$ python -q
>>> import numpy as np
>>> import numpy.linalg as la
>>> np.set_printoptions(suppress=True, linewidth=140)
>>> rnd = lambda a: np.round(a, 2) + 0
>>> arr = np.array([[0.1, -0.5], [-0.2, -1.3], [-0.7, 0.9], [-0.3, 0.5], [0.1, 0.7]])
>>> arr[:, 0] *= 3
>>> rnd(arr)
array([[ 0.3, -0.5],
       [-0.6, -1.3],
       [-2.1,  0.9],
       [-0.9,  0.5],
       [ 0.3,  0.7]])
>>> x = np.array([1, 2])
>>> (arr @ x).argmax()
np.int64(4)
>>> rnd(np.einsum("ij,j->i", arr, x))
array([-0.7, -3.2, -0.3,  0.1,  1.7])
>>> rnd(arr @ np.ones(2))
array([-0.2, -1.9, -1.2, -0.4,  1. ])
>>> rnd(arr @ x)
array([-0.7, -3.2, -0.3,  0.1,  1.7])
>>> rnd(arr @ (2 * x))
array([-1.4, -6.4, -0.6,  0.2,  3.4])
>>> rnd(arr @ np.eye(2)[0])
array([ 0.3, -0.6, -2.1, -0.9,  0.3])
>>> np.sign((arr @ x).round(6))
array([-1., -1., -1.,  1.,  1.])
>>> proj = arr @ la.solve(arr.T @ arr, arr.T)
>>> np.trace(proj)
np.float64(2.0)
>>> np.allclose(proj @ proj, proj)
True
>>> la.matrix_rank(np.eye(5) - proj)
np.int64(3)
>>> rnd(proj)
array([[ 0.07,  0.17, -0.16, -0.08, -0.09],
       [ 0.17,  0.75,  0.05, -0.03, -0.4 ],
       [-0.16,  0.05,  0.81,  0.36, -0.02],
       [-0.08, -0.03,  0.36,  0.16,  0.02],
       [-0.09, -0.4 , -0.02,  0.02,  0.21]])
>>> f, g = arr[4], arr[3]
>>> rnd(f @ g)
np.float64(0.08)
>>> f @ f
np.float64(0.58)
>>> p = (f @ g) / (f @ f) * f
>>> rnd(g - p)
array([-0.94,  0.4 ])
>>> rnd(np.outer(f, g))
array([[-0.27,  0.15],
       [-0.63,  0.35]])
>>> (g - p) @ f
np.float64(0.0)
>>> la.matrix_rank(np.outer(f, g))
np.int64(1)
>>> rnd(la.norm(f + g) ** 2 + la.norm(f - g) ** 2)
np.float64(3.28)
